% python3 -q
>>> import numpy as np
>>> np.set_printoptions(precision=2, suppress=True, linewidth=200)
>>> F = np.load("out11.npy")
>>> F
array([[0, 0, 0],
       [0, 0, 1],
       [0, 1, 0]])
>>> Uu, sigma, VT = np.linalg.svd(F)
>>> sigma
array([1., 1., 0.])
>>> np.argmax(sigma[:-1] / (sigma[1:] + 1e-6)) + 1
np.int64(2)
>>> out = Uu[:, :2] @ np.diag(sigma[:2]) @ VT[:2]
>>> np.linalg.matrix_rank(F, rtol=0.05)
np.int64(2)
>>> evals, V = np.linalg.eigh(F)
>>> x = np.array([4, 5, 2])
>>> np.linalg.eigvalsh(F[1:, 1:])
array([-1.,  1.])
>>> x @ F @ x
np.int64(20)
>>> (np.sign(V[:, -1].round(6)) == np.sign(V[0, -1].round(6))).astype(int)
array([1, 0, 0])
>>> round(float(x @ F @ x / (x @ x)), 2), evals[0], evals[-1]
(0.44, np.float64(-1.0), np.float64(1.0))
>>> np.abs(F).sum(axis=1).max(), np.abs(evals).max()
(np.int64(1), np.float64(1.0))
>>> M = np.array([[-1, -2, 2, -2],
...     [2, 1, 1, -1],
...     [-1, -1, 0, 0],
...     [0, -1, 1, -1],
...     [-5, -4, 0, 0]])
>>> M
array([[-1, -2,  2, -2],
       [ 2,  1,  1, -1],
       [-1, -1,  0,  0],
       [ 0, -1,  1, -1],
       [-5, -4,  0,  0]])
>>> M @ M
Traceback (most recent call last):
  File "<python-input-18>", line 1, in <module>
    M @ M
    ~~^~~
ValueError: matmul: Input operand 1 has a mismatch in its core dimension 0, with gufunc signature (n?,k),(k,m?)->(n?,m?) (size 5 is different from 4)
>>> C2 = M.T @ M
>>> np.round(np.linalg.svd(M, compute_uv=False) ** 2, 2) + 0
array([52.65, 13.26,  0.09,  0.  ])
>>> np.trace(C2), (M ** 2).sum()
(np.int64(66), np.int64(66))
>>> C2
array([[31, 25,  0,  0],
       [25, 23, -4,  4],
       [ 0, -4,  6, -6],
       [ 0,  4, -6,  6]])
>>> np.linalg.matrix_rank(C2)
np.int64(3)
>>> np.allclose(C2, C2.T)
True
>>> Uu, sigma, VT = np.linalg.svd(M)
>>> sigma.round(2) + 0
array([7.26, 3.64, 0.3 , 0.  ])
>>> out = Uu[:, :3] @ np.diag(sigma[:3]) @ VT[:3]
>>> round(np.linalg.norm(M - out, 2), 2), np.round(sigma[3], 2)
(np.float64(0.0), np.float64(0.0))
>>> out.round(2) + 0
array([[-1., -2.,  2., -2.],
       [ 2.,  1.,  1., -1.],
       [-1., -1.,  0.,  0.],
       [ 0., -1.,  1., -1.],
       [-5., -4.,  0.,  0.]])
>>> np.round(np.linalg.norm(M - out) / np.linalg.norm(M), 2)
np.float64(0.0)
>>> np.linalg.cond(M) > 100
np.True_
>>> np.argsort(-np.linalg.norm(M, axis=0).round(6), kind="stable")[:3]
array([0, 1, 2])
>>> rk = np.linalg.matrix_rank(M)
>>> rk
np.int64(3)
>>> null = np.linalg.svd(M)[2][rk:].T
>>> np.round(M @ null, 2) + 0
array([[0.],
       [0.],
       [0.],
       [0.],
       [0.]])
>>> np.allclose(M @ null, 0)
True
>>> null @ null.T
array([[0. , 0. , 0. , 0. ],
       [0. , 0. , 0. , 0. ],
       [0. , 0. , 0.5, 0.5],
       [0. , 0. , 0.5, 0.5]])
>>> null.shape
(4, 1)
>>> out = np.array([[1, 0], [1, 0]])
>>> cent = np.kron(out, M)
>>> np.round(np.linalg.norm(cent, 2), 2), round(np.linalg.norm(out, 2) * np.linalg.norm(M, 2), 2)
(np.float64(10.26), np.float64(10.26))
>>> np.linalg.matrix_rank(cent)
np.int64(3)
>>> data = np.array([[-10, 10, -10], [2, -2, 2], [-10, 10, -10]])
>>> # rows 0 and 2 are equal
>>> round(np.abs(np.linalg.eigvals(data)).max(), 2)
np.float64(22.0)
>>> (data + data.T) / 2
array([[-10.,   6., -10.],
       [  6.,  -2.,   6.],
       [-10.,   6., -10.]])
>>> data @ data
array([[ 220, -220,  220],
       [ -44,   44,  -44],
       [ 220, -220,  220]])
>>> (data - data.T) / 2
array([[ 0.,  4.,  0.],
       [-4.,  0., -4.],
       [ 0.,  4.,  0.]])
>>> out = M / np.sqrt((M ** 2).mean(axis=1, keepdims=True))
>>> np.linalg.matrix_rank(M - M.mean(axis=1, keepdims=True))
np.int64(3)
>>> np.linalg.matrix_rank(out) == np.linalg.matrix_rank(M)
np.True_
>>> out[4]
array([-1.56, -1.25,  0.  ,  0.  ])
>>> np.linalg.norm(out, axis=1)
array([2., 2., 2., 2., 2.])
>>> Uu, sigma, VT = np.linalg.svd(data)
>>> V = VT[:(sigma > 1e-8).sum()]
>>> rng = np.random.default_rng(763)
>>> x = data[1] + 3 * data[0] + rng.integers(2) * np.eye(3)[2]
>>> x
array([-28.,  28., -27.])
>>> np.allclose(V.T @ V @ x, x)
False
>>> V.T @ V
array([[ 0.33, -0.33,  0.33],
       [-0.33,  0.33, -0.33],
       [ 0.33, -0.33,  0.33]])
>>> Uu, sigma, VT = np.linalg.svd(data)
>>> np.argmax(sigma[:-1] / (sigma[1:] + 1e-6)) + 1
np.int64(1)
>>> sigma.round(2) + 0
array([24.74,  0.  ,  0.  ])
>>> out = Uu[:, :1] @ np.diag(sigma[:1]) @ VT[:1]
>>> out
array([[-10.,  10., -10.],
       [  2.,  -2.,   2.],
       [-10.,  10., -10.]])
>>> round(float(np.linalg.norm(data - out) / np.linalg.norm(data)), 2)
0.0
>>> np.linalg.matrix_rank(data, rtol=0.05)
np.int64(1)
>>> round(float(np.linalg.norm(data - out, 2)), 2), round(sigma[1], 2)
(0.0, np.float64(0.0))
>>> m1 = np.loadtxt("test0.csv", delimiter=",")
>>> m1
array([[ 0.5 ,  0.87,  0.  ,  0.  ,  0.  ],
       [-0.87,  0.5 ,  0.  ,  0.  ,  0.  ],
       [ 0.  ,  0.  ,  1.  ,  0.  ,  0.  ],
       [ 0.  ,  0.  ,  0.  ,  1.  ,  0.  ],
       [ 0.  ,  0.  ,  0.  ,  0.  ,  1.  ]])
>>> # splits into 4 blocks
>>> idx = rng.permutation(5)
>>> out = m1[:, idx] * rng.choice([-1, 1], 5)
>>> out
array([[-0.87,  0.  , -0.  , -0.5 ,  0.  ],
       [-0.5 ,  0.  , -0.  ,  0.87,  0.  ],
       [-0.  ,  0.  , -1.  , -0.  ,  0.  ],
       [-0.  ,  1.  , -0.  , -0.  ,  0.  ],
       [-0.  ,  0.  , -0.  , -0.  ,  1.  ]])
>>> Uu, _, VT = np.linalg.svd(m1.T @ out)
>>> np.linalg.lstsq(m1, out)[0]
array([[ 0.,  0.,  0., -1.,  0.],
       [-1.,  0.,  0.,  0.,  0.],
       [ 0.,  0., -1.,  0.,  0.],
       [ 0.,  1.,  0.,  0.,  0.],
       [ 0.,  0.,  0.,  0.,  1.]])
>>> idx
array([1, 3, 2, 0, 4])
